$ ipython --no-banner

In [1]: import numpy as np

In [2]: np.set_printoptions(precision=1, suppress=True, linewidth=140, sign=" ")

In [3]: rd = lambda a: np.round(a, 1) + 0

In [4]: data = np.loadtxt("dump.csv", delimiter=",")

In [5]: data
Out[5]: 
array([[ -5.9,  -2.6,   3.2,   6.9],
       [ 23. ,  13.1, -15.8, -25.1],
       [ -5.3,  -2.6,   2.2,   6. ],
       [  4.9,   5.7,  -1.9,   2.6],
       [ -0.9,  -2.2,  -0.4,  -3.8],
       [ 17.9,  11.6,  -8.3, -13.2],
       [ 13.8,   7. ,  -9.9, -18.4],
       [ -6.2,  -2.2,   4.7,  11.2],
       [-11.4,  -5.9,   8.3,  14. ],
       [  0.7,   2.3,   1.9,   6.3],
       [  4. ,   2.3,  -1. ,  -2.4],
       [ -3.8,  -2. ,   2.2,   3.8],
       [-11.4,  -7.3,   6.4,  10.2],
       [  5.4,   3. ,  -2.4,  -4.6],
       [ 18.6,   9.9, -14. , -22.6],
       [  3.2,   2.3,  -0.6,  -0.4],
       [ 17.5,   7.8, -14.1, -25.7],
       [ -6.4,  -3.9,   4.8,   6.8],
       [ -1. ,   1.5,   2.5,   7.1],
       [  1.2,   1.1,  -0.1,  -0.2],
       [ 12.3,   8.4,  -7.1,  -9.2],
       [  9.6,   8.3,  -3. ,  -0.5],
       [-14.1,  -9.9,   6.9,   8.1],
       [-12.8,  -8.3,   6.1,   9.9]])

In [6]: Y = np.array([[2, 2, 0], [1, 1, 0], [1, 1, 1], [0, 2, 2]])

In [7]: rd(np.einsum("ij->j", data))
Out[7]: array([ 52.9,  37.4, -29.4, -33.2])

In [8]: np.linalg.matrix_rank(data @ Y)
Out[8]: np.int64(3)

In [9]: np.linalg.matrix_rank(np.vstack([data, Y.T]))
Out[9]: np.int64(4)

In [10]: x = np.array([1, 3, 5, 5])

In [11]: h = np.maximum(data @ x, 0)

In [12]: rd(data.T @ h)
Out[12]: array([-3307.4, -1529.4,  2322.2,  4575.5])

In [13]: np.flatnonzero(h > 1e-9)
Out[13]: array([  0,   2,   3,   7,   8,   9,  11,  12,  15,  17,  18,  19,  21,  22,  23])

In [14]: rd(np.linalg.norm(data[11] - data[5]))
Out[14]: np.float64(32.5)

In [15]: rd(data[11] @ data[5])
Out[15]: np.float64(-159.6)

In [16]: print(rd(np.linalg.norm(data) ** 2 / np.linalg.norm(data, 2) ** 2))
1.0

In [17]: rd(np.linalg.norm(data, axis=0))
Out[17]: array([ 52.9,  31.8,  33.9,  57.2])

In [18]: r0, g = data[12], data[15]

In [19]: rd(r0 @ g)
Out[19]: np.float64(-61.2)

In [20]: rd(r0 @ r0)
Out[20]: np.float64(328.2)

In [21]: p = (r0 @ g) / (r0 @ r0) * r0

In [22]: print(rd(np.outer(r0, g)))
[[-36.5 -26.2   6.8   4.6]
 [-23.4 -16.8   4.4   2.9]
 [ 20.5  14.7  -3.8  -2.6]
 [ 32.6  23.5  -6.1  -4.1]]

In [23]: rd((g - p) @ r0)
Out[23]: np.float64(0.0)

In [24]: print(rd(g - p))
[ 1.1  0.9  0.6  1.5]

In [25]: x = np.array([-2, -1, -1, 1])

In [26]: y = data @ x

In [27]: beta, lr = np.zeros(4), 1 / np.linalg.norm(data, 2) ** 2

In [28]: for i in range(10):
    ...:     beta -= lr * data.T @ (data @ beta - y)
    ...:     if i % 2 == 0: print(i, round(np.linalg.norm(data @ beta - y), 1))
    ...: 
0 17.5
2 16.0
4 14.7
6 13.5
8 12.5

In [29]: rd(beta)
Out[29]: array([-1.2, -0.8,  0.6,  0.9])

In [30]: W0 = np.load("w.npy")

In [31]: W0
Out[31]: 
array([[-0.8, -0.6],
       [-0.6,  0.8]])

In [32]: # equal to its transpose

In [33]: Y = W0 / np.linalg.norm(W0, axis=1, keepdims=True)

In [34]: G = Y @ Y.T

In [35]: print((np.abs(G) > 0.9).astype(int))
[[ 1  0]
 [ 0  1]]

In [36]: rd(G)
Out[36]: 
array([[ 1.,  0.],
       [ 0.,  1.]])

In [37]: np.degrees(np.arccos(np.clip(G[1, 0], -1, 1)))
Out[37]: np.float64(90.0)

In [38]: rd(np.linalg.norm(Y, axis=1))
Out[38]: array([ 1.,  1.])

In [39]: np.argwhere(np.triu(np.abs(G) > 0.95, 1))
Out[39]: array([], shape=(0, 2), dtype=int64)

In [40]: evals, vecs = np.linalg.eigh(W0)

In [41]: x = np.array([-2, -1])

In [42]: rd(np.linalg.eigvalsh(W0[1:, 1:]))
Out[42]: array([ 0.8])

In [43]: rd(x @ W0 @ x / (x @ x)), evals[0], evals[-1]
Out[43]: (np.float64(-1.0), np.float64(-1.0), np.float64(1.0))

In [44]: (np.sign(vecs[:, -1].round(6)) == np.sign(vecs[0, -1].round(6))).astype(int)
Out[44]: array([ 1,  0])

In [45]: rd(x @ W0 @ x)
Out[45]: np.float64(-4.8)

In [46]: rd(vecs * np.maximum(evals, 0) @ vecs.T)
Out[46]: 
array([[ 0.1, -0.3],
       [-0.3,  0.9]])

In [47]: Y = np.array([[0, -1], [4, 1]])

In [48]: rd(np.einsum("ij->j", W0))
Out[48]: array([-1.4,  0.2])

In [49]: np.linalg.matrix_rank(W0 @ Y)
Out[49]: np.int64(2)

In [50]: print(np.vstack([W0, Y.T]).shape)
(4, 2)

In [51]: rd(np.einsum("ik,kj->ji", W0, Y))
Out[51]: 
array([[-2.4,  3.2],
       [ 0.2,  1.4]])

In [52]: rd(Y.T @ W0.T)
Out[52]: 
array([[-2.4,  3.2],
       [ 0.2,  1.4]])

In [53]: np.einsum("ij,ij->i", W0, W0)
Out[53]: array([ 1.,  1.])

In [54]: rd(W0.sum(axis=1))
Out[54]: array([-1.4,  0.2])

In [55]: W0.shape
Out[55]: (2, 2)

In [56]: np.count_nonzero(W0)
Out[56]: np.int64(4)

In [57]: rd(np.linalg.svd(W0, compute_uv=False))
Out[57]: array([ 1.,  1.])

In [58]: np.linalg.matrix_rank(W0)
Out[58]: np.int64(2)

In [59]: rd(np.linalg.norm(W0))
Out[59]: np.float64(1.4)

In [60]: np.abs(W0).max()
Out[60]: np.float64(0.8)

In [61]: evals, vecs = np.linalg.eigh(W0)

In [62]: rd(vecs.T @ W0 @ vecs)
Out[62]: 
array([[-1.,  0.],
       [ 0.,  1.]])

In [63]: print(rd(vecs @ np.diag(evals) @ vecs.T))
[[-0.8 -0.6]
 [-0.6  0.8]]

In [64]: print(np.unique(evals.round(6) + 0, return_counts=True)[1])
[ 1  1]

In [65]: (evals > 1e-8).sum(), (evals < -1e-8).sum()
Out[65]: (np.int64(1), np.int64(1))

In [66]: E = np.array([[0.0, 0.0, 0.0, 0.0, 0.0],
    ...:     [0.0, 0.0, 0.0, 4.0, 7.0],
    ...:     [0.0, 0.0, 0.0, -6.0, 5.0],
    ...:     [0.0, 4.0, -6.0, 0.0, 0.0],
    ...:     [0.0, 7.0, 5.0, 0.0, 0.0]])

In [67]: evals, vecs = np.linalg.eig(W0)

In [68]: rd(np.sort(np.linalg.eigvals(np.linalg.inv(W0))))
Out[68]: array([-1.,  1.])

In [69]: rd(np.sort(np.linalg.eigvals(W0.T)))
Out[69]: array([-1.,  1.])

In [70]: evals
Out[70]: array([-1.,  1.])

In [71]: evals, vecs = np.linalg.eigvalsh(E)
Traceback (most recent call last):
  Cell In[71], line 1
    evals, vecs = np.linalg.eigvalsh(E)
ValueError: too many values to unpack (expected 2)


In [72]: evals, vecs = np.linalg.eigh(E)

In [73]: print(rd(vecs @ np.diag(evals) @ vecs.T))
[[ 0.  0.  0.  0.  0.]
 [ 0.  0.  0.  4.  7.]
 [ 0.  0.  0. -6.  5.]
 [ 0.  4. -6.  0.  0.]
 [ 0.  7.  5.  0.  0.]]

In [74]: rd(np.linalg.eigvalsh(E @ E))
Out[74]: array([  0. ,  51.8,  51.8,  74.2,  74.2])

In [75]: print(np.abs(vecs[:, -1]).round(6).argmax())
4

In [76]: np.unique(evals.round(6) + 0, return_counts=True)[1]
Out[76]: array([ 1,  1,  1,  1,  1])

In [77]: J = np.loadtxt("data.csv", delimiter=",")

In [78]: J
Out[78]: 
array([[-2.,  2., -3., -2., -4.],
       [-4., -2., -4.,  1.,  5.],
       [ 5.,  0., -4., -5.,  1.],
       [-4., -2., -4.,  1.,  5.]])

In [79]: Y = J[0, 0] * J[1:] - np.outer(J[1:, 0], J[0])

In [80]: Y
Out[80]: 
array([[  0.,  12.,  -4., -10., -26.],
       [  0., -10.,  23.,  20.,  18.],
       [  0.,  12.,  -4., -10., -26.]])

In [81]: J[:, 0] / J[0, 0]
Out[81]: array([ 1. ,  2. , -2.5,  2. ])

In [82]: np.flatnonzero(~Y.round(6).any(axis=1))
Out[82]: array([], dtype=int64)

In [83]: W1 = np.array([[-1, -2, 0, 2, -5, 4],
    ...:     [2, -3, -4, 2, -1, 2],
    ...:     [5, 3, 5, -1, -3, -5],
    ...:     [2, 3, 4, 5, 1, 0],
    ...:     [-5, 5, 0, -5, -5, -4]])

In [84]: beta = np.array([2, 1, -1, 2, 1, -3])

In [85]: act = np.maximum(J @ W1 + beta, 0)

In [86]: (act > 0).astype(int)
Out[86]: 
array([[ 1,  0,  0,  1,  1,  1],
       [ 0,  1,  0,  0,  1,  0],
       [ 0,  0,  0,  0,  0,  1],
       [ 0,  1,  0,  0,  1,  0]])

In [87]: np.linalg.matrix_rank(act)
Out[87]: np.int64(3)

In [88]: act
Out[88]: 
array([[  9.,   0.,   0.,  15.,  36.,  24.],
       [  0.,  31.,   0.,   0.,  11.,   0.],
       [  0.,   0.,   0.,   0.,   0.,  33.],
       [  0.,  31.,   0.,   0.,  11.,   0.]])

In [89]: basis = np.array([[0, 4, 1], [1, 4, 4], [3, 3, 1], [1, 3, 2], [3, 3, 0], [3, 2, 1]])

In [90]: (act @ basis).round(6).argmax(axis=1)
Out[90]: array([ 1,  1,  0,  1])

In [91]: W1 @ basis
Out[91]: 
array([[ -3, -13,  -1],
       [-10,  -9,  -8],
       [ -7,  25,  15],
       [ 23,  50,  28],
       [-27, -38,   1]])

In [92]: Y = J / np.linalg.norm(J, axis=1, keepdims=True)

In [93]: G = Y @ Y.T

In [94]: rd(np.degrees(np.arccos(np.clip(G[0, 1], -1, 1))))
Out[94]: np.float64(97.2)

In [95]: Uu, sv, Vh = np.linalg.svd(J)

In [96]: vecs = Vh[:(sv > 1e-8).sum()]

In [97]: rng = np.random.default_rng(485665)

In [98]: x = J[0] + -1 * J[3] + rng.integers(2) * np.eye(5)[2]

In [99]: x
Out[99]: array([ 2.,  4.,  2., -3., -9.])

In [100]: print(np.linalg.matrix_rank(np.vstack([J, x])))
4

In [101]: rd(np.diag(vecs.T @ vecs))
Out[101]: array([ 0.8,  0.2,  0.8,  0.4,  0.8])

In [102]: Y = J / np.sqrt((J ** 2).mean(axis=1, keepdims=True))

In [103]: rd(J - J.mean(axis=1, keepdims=True))
Out[103]: 
array([[-0.2,  3.8, -1.2, -0.2, -2.2],
       [-3.2, -1.2, -3.2,  1.8,  5.8],
       [ 5.6,  0.6, -3.4, -4.4,  1.6],
       [-3.2, -1.2, -3.2,  1.8,  5.8]])

In [104]: rd(Y[2])
Out[104]: array([ 1.4,  0. , -1.1, -1.4,  0.3])

In [105]: mat = np.load("run18.npy")

In [106]: mat
Out[106]: 
array([[  0,  18,  18],
       [ 18,  18,   8],
       [ 18,   8,   0]])

In [107]: W1 = np.array([[1, 0], [0, 2], [0, 3]])

In [108]: beta = np.array([3, 2])

In [109]: act = np.maximum(mat @ W1 + beta, 0)

In [110]: (act > 0).astype(int)
Out[110]: 
array([[ 1,  1],
       [ 1,  1],
       [ 1,  1]])

In [111]: np.linalg.matrix_rank(act)
Out[111]: np.int64(2)

In [112]: print(act)
[[  3  92]
 [ 21  62]
 [ 21  18]]

In [113]: basis = np.array([[1, -1], [-1, -3]])

In [114]: act @ basis
Out[114]: 
array([[ -89, -279],
       [ -41, -207],
       [   3,  -75]])

In [115]: F = np.load("arr.npy")

In [116]: print(rd(F))
[[ 0.1  1.   3.  -0.2]
 [ 1.3 -0.5 -3.3 -0.2]
 [ 0.9 -0.1 -1.6  0. ]
 [-0.9 -1.  -2.1  0.7]]

In [117]: np.einsum("ij,ji->", W0, W0)
Out[117]: np.float64(2.0)

In [118]: rd(np.linalg.det(2 * W0)), rd(np.linalg.det(W0))
Out[118]: (np.float64(-4.0), np.float64(-1.0))

In [119]: rd(np.linalg.eigvals(W0).sum().real)
Out[119]: np.float64(0.0)

In [120]: np.poly(W0)
Out[120]: array([ 1.,  0., -1.])

In [121]: print(rd(np.linalg.det(W0.T)))
-1.0
